% ipython --no-banner

In [1]: import numpy as np

In [2]: np.set_printoptions(precision=2, suppress=True, linewidth=100)

In [3]: rd = lambda a: np.round(a, 2) + 0

In [4]: mat = np.load("layer11.npy")

In [5]: print(rd(mat))
[[ 0.27 -1.97 -0.25]
 [ 1.1   0.36 -1.63]
 [-1.65 -0.09 -1.13]]

In [6]: A2 = np.array([[4, 4], [5, 1]])

In [7]: W2 = np.kron(A2, mat)

In [8]: print(np.linalg.matrix_rank(W2))
6

In [9]: rng = np.random.default_rng(107595)

In [10]: labels = rng.permutation(3)

In [11]: print(labels)
[2 1 0]

In [12]: A2 = mat[labels][:, labels]

In [13]: print(rd(A2))
[[-1.13 -0.09 -1.65]
 [-1.63  0.36  1.1 ]
 [-0.25 -1.97  0.27]]

In [14]: print(np.allclose(A2, mat))
False

In [15]: print(rd(np.sort(np.abs(np.linalg.eigvals(A2)))))
[2. 2. 2.]

In [16]: print(rd(np.linalg.det(A2)), rd(np.linalg.det(mat[labels])))
-8.0 8.0

In [17]: m1 = np.array([[-1.0, -3.0, 0.0], [0.0, 0.0, 0.0], [0.0, 0.0, -8.0]])

In [18]: # rows and columns are dependent

In [19]: r0 = np.array([0, 0])

In [20]: print(np.cross(m1[1, :3], m1[2, :3]))
[-0.  0.  0.]

In [21]: print(np.array([np.convolve(row, r0, "same") for row in m1]))
[[0. 0. 0.]
 [0. 0. 0.]
 [0. 0. 0.]]

In [22]: labels = rng.permutation(3)

In [23]: print(labels)
[0 2 1]

In [24]: A2 = m1[labels][:, labels]

In [25]: print(A2)
[[-1.  0. -3.]
 [ 0. -8.  0.]
 [ 0.  0.  0.]]

In [26]: print(rd(np.sort(np.abs(np.linalg.eigvals(A2)))))
[0. 1. 8.]

In [27]: print(np.trace(A2))
-9.0

In [28]: X = 5 * np.eye(4) + np.eye(4, k=1)

In [29]: print(X)
[[5. 1. 0. 0.]
 [0. 5. 1. 0.]
 [0. 0. 5. 1.]
 [0. 0. 0. 5.]]

In [30]: # triangular, det is the product of the diagonal

In [31]: print(np.linalg.matrix_rank(X - X[0, 0] * np.eye(4)))
3

In [32]: K = np.load("case13.npy")

In [33]: print(K)
[[5. 1. 1.]
 [1. 5. 1.]
 [1. 1. 5.]]

In [34]: print(rd(np.linalg.matrix_power(K, 2)))
[[27. 11. 11.]
 [11. 27. 11.]
 [11. 11. 27.]]

In [35]: print(rd(np.abs(np.linalg.eigvals(K)).max()))
7.0

In [36]: print(rd(np.sort(np.abs(np.linalg.eigvals(K)))))
[4. 4. 7.]

In [37]: print((K + K.T) / 2)
[[5. 1. 1.]
 [1. 5. 1.]
 [1. 1. 5.]]

In [38]: proj = np.triu(np.array([[0, 0, 3], [3, 0, 3], [0, -2, 0]]), 1) + np.eye(3)

In [39]: A2 = proj @ K @ np.linalg.inv(proj)

In [40]: print(rd(np.poly(A2)))
[   1.  -15.   72. -112.]

In [41]: Q = K.astype(float).copy()

In [42]: for j in range(3):
    ...:     Q[:, j] -= Q[:, :j] @ (Q[:, :j].T @ Q[:, j])
    ...:     Q[:, j] /= np.linalg.norm(Q[:, j])
    ...: 

In [43]: print(rd(Q.T @ K))
[[5.2  2.12 2.12]
 [0.   4.75 1.37]
 [0.   0.   4.54]]

In [44]: evals, V = np.linalg.eig(K)

In [45]: print(rd(K @ V[:, 0] - evals[0] * V[:, 0]))
[0. 0. 0.]

In [46]: J = np.array([[-0.8, -1.4, -3.2],
    ...:     [0.3, 0.4, 1.17],
    ...:     [-0.3, 0.1, -1.23],
    ...:     [-0.8, 0.7, -3.22],
    ...:     [0.0, -0.5, 0.01],
    ...:     [-1.0, -0.3, -3.94],
    ...:     [-0.8, 0.5, -3.21],
    ...:     [0.2, -0.7, 0.83],
    ...:     [0.1, -0.3, 0.4],
    ...:     [-0.6, 0.3, -2.43],
    ...:     [-1.1, -1.4, -4.33]])

In [47]: cen = (J - J.mean(axis=0)) / J.std(axis=0)

In [48]: print(rd(cen.std(axis=0)))
[1. 1. 1.]

In [49]: print(np.argwhere(np.abs(cen) > 2))
[]

In [50]: coef = np.linalg.lstsq(np.delete(cen, 1, axis=1), cen[:, 1])[0]

In [51]: print(rd(1 - np.var(cen[:, 1] - np.delete(cen, 1, axis=1) @ coef)))
0.47

In [52]: print(np.abs(coef).argmax())
0

In [53]: W2 = J[[8, 9]].astype(float)

In [54]: for _ in range(4):
    ...:     labels = np.linalg.norm(J[:, None] - W2, axis=-1).argmin(axis=1)
    ...:     W2 = np.array([J[labels == j].mean(axis=0) for j in range(2)])
    ...: 

In [55]: print(labels)
[1 0 0 1 0 1 1 0 0 1 1]

In [56]: print(rd(W2))
[[ 0.06 -0.2   0.24]
 [-0.85 -0.27 -3.39]]

In [57]: print(rd(W2[1] - W2[0]))
[-0.91 -0.07 -3.62]

In [58]: print(np.abs(W2[1] - W2[0]).argmax())
2

In [59]: dist = np.linalg.norm(J[:, None] - J[None], axis=-1)

In [60]: print(rd(dist[1]))
[4.85 0.   2.49 4.54 1.5  5.32 4.52 1.16 1.06 3.71 5.95]

In [61]: print(dist.shape)
(11, 11)

In [62]: print(np.unravel_index(dist.round(6).argmax(), dist.shape))
(np.int64(1), np.int64(10))

In [63]: A2 = J / np.sqrt((J ** 2).mean(axis=1, keepdims=True))

In [64]: print(rd(A2[10]))
[-0.41 -0.52 -1.6 ]

In [65]: cen = J - J.mean(axis=0)

In [66]: left, s, Vt = np.linalg.svd(cen, full_matrices=False)

In [67]: print(rd(Vt[0] * np.sign(Vt[0, np.abs(Vt[0]).argmax()])))
[0.24 0.06 0.97]

In [68]: print(rd(s))
[6.65 2.26 0.02]

In [69]: print(np.abs(Vt[0]).argmax())
2

In [70]: print((np.sign(left[:, 0]) == np.sign(left[0, 0])).astype(int))
[1 0 0 1 0 1 1 0 0 1 1]

In [71]: print(rd(cen.mean(axis=0)))
[0. 0. 0.]

In [72]: print(rd(np.abs(Vt[-1])))
[0.97 0.01 0.24]
